>>> import numpy as np
>>> import numpy.linalg as la
>>> np.set_printoptions(precision=1, suppress=True, linewidth=120)
>>> m1 = np.load("x.npy")
>>> m1
array([[ 1,  0,  0,  0],
       [-6,  1,  0,  0],
       [ 0,  9,  1,  0],
       [-5,  3,  1,  1]])
>>> q, V = la.qr(m1[:, :2])[0], la.qr(m1[:, 2:])[0]
>>> sig = la.svd(q.T @ V, compute_uv=False)
>>> sig
array([1. , 0.6])
>>> np.round(la.norm(q @ q.T - V @ V.T, 2), 1)
np.float64(0.8)
>>> np.degrees(np.arccos(sig.clip(0, 1)))
array([ 1. , 51.4])
>>> round(np.log10(la.cond(m1)))
3
>>> la.cond(m1) > 100
np.True_
>>> np.argsort(-la.norm(m1, axis=0).round(6), kind="stable")[:3]
array([1, 0, 2])
>>> la.matrix_rank(m1, rtol=0.1)
np.int64(2)
>>> W0 = np.array([[-14.9, 37.4, 0.3],
...     [-34.5, -42.2, 22.4],
...     [0.6, 10.3, -28.8],
...     [-18.9, -4.4, 37.6],
...     [13.1, 22.9, 1.3],
...     [1.6, -11.9, 4.2],
...     [-13.5, -2.8, -0.5],
...     [-30.4, -1.6, 24.1],
...     [-8.5, 10.0, 5.3],
...     [4.0, 2.6, 15.0],
...     [-2.1, 30.5, -24.9],
...     [-1.7, 7.0, 15.6],
...     [-9.9, -26.6, -2.6],
...     [10.6, 18.8, 1.3],
...     [-7.2, -3.5, -19.1],
...     [18.2, -2.1, -0.1],
...     [-2.2, 3.4, 4.7],
...     [12.3, 26.5, 3.2],
...     [-2.1, -9.0, 2.1]])
>>> x0 = np.array([-2, 3, 3])
>>> rhs = W0 @ x0
>>> beta, lr = np.zeros(3), 1 / la.norm(W0, 2) ** 2
>>> for i in range(30):
...     beta -= lr * W0.T @ (W0 @ beta - rhs)
...     if i % 5 == 0: print(i, round(la.norm(W0 @ beta - rhs), 1))
... 
0 168.2
5 10.5
10 1.3
15 0.3
20 0.1
25 0.0
>>> beta
array([-2.,  3.,  3.])
>>> labels = W0[:, 1] > np.median(W0[:, 1])
>>> r0 = W0[labels].mean(axis=0) - W0[~labels].mean(axis=0)
>>> round((((W0 - W0.mean(axis=0)) @ r0 > 0) == labels).mean(), 1)
np.float64(0.8)
>>> labels.astype(int)
array([1, 0, 1, 0, 1, 0, 0, 0, 1, 0, 1, 1, 0, 1, 0, 0, 1, 1, 0])
>>> r0
array([ 10.1,  28.7, -10.8])
>>> x0 = np.array([1, 0, 1])
>>> rhs = W0 @ x0
>>> np.round(la.solve(W0.T @ W0, W0.T @ rhs), 1) + 0
array([1., 0., 1.])
>>> rng = np.random.default_rng(58844)
>>> rhs = rhs + 0.3 * rng.normal(size=19)
>>> rhs
array([-14.5, -12.6, -28.6,  18.7,  14.1,   6.1, -13.7,  -6.2,  -3.4,  19.4, -26.7,  13.5, -12.8,  11.1, -26.1,  18.4,
         2.3,  15.7,  -0.2])
>>> beta, *_ = la.lstsq(W0, rhs)
>>> np.round(la.norm(rhs - W0 @ beta), 1)
np.float64(1.5)
